% python3 -q
>>> import numpy as np
>>> np.set_printoptions(precision=2, suppress=True, linewidth=100, floatmode="fixed")
>>> def tidy(a):
...     return np.round(a, 2) + 0
... 
>>> E = np.array([[0.4, 0.4, -0.9],
...     [1.7, -0.3, 0.1],
...     [-0.8, -0.5, -0.9],
...     [-0.7, 0.5, -1.0],
...     [0.8, 1.1, 2.0]])
>>> E[:, 0] *= 3
>>> tidy(E)
array([[ 1.20,  0.40, -0.90],
       [ 5.10, -0.30,  0.10],
       [-2.40, -0.50, -0.90],
       [-2.10,  0.50, -1.00],
       [ 2.40,  1.10,  2.00]])
>>> W = np.array([[-3, 3], [-4, -3], [0, -3]])
>>> coef = np.array([-2, -1])
>>> hid = np.maximum(E @ W + coef, 0)
>>> tidy(hid)
array([[ 0.00,  4.10],
       [ 0.00, 14.90],
       [ 7.20,  0.00],
       [ 2.30,  0.00],
       [ 0.00,  0.00]])
>>> W2 = np.array([[-2, -2], [-1, -1]])
>>> (hid @ W2).round(6).argmax(axis=1)
array([0, 0, 0, 0, 0])
>>> tidy(hid @ W2)
array([[ -4.10,  -4.10],
       [-14.90, -14.90],
       [-14.40, -14.40],
       [ -4.60,  -4.60],
       [  0.00,   0.00]])
>>> x0 = np.array([1, 1])
>>> y = hid @ x0
>>> tidy(np.linalg.solve(hid.T @ hid, hid.T @ y))
array([1.00, 1.00])
>>> tidy(np.linalg.pinv(hid) @ hid)
array([[1.00, 0.00],
       [0.00, 1.00]])
>>> tidy(np.linalg.lstsq(hid, y)[0])
array([1.00, 1.00])
>>> rng = np.random.default_rng(47)
>>> y = y + 0.02 * rng.normal(size=5)
>>> print(tidy(y))
[ 4.09 14.90  7.16  2.26 -0.03]
>>> coef, *_ = np.linalg.lstsq(hid, y)
>>> tidy(coef)
array([0.99, 1.00])
>>> tidy(hid.T @ (y - hid @ coef))
array([0.00, 0.00])
>>> coef.round()
array([1.00, 1.00])
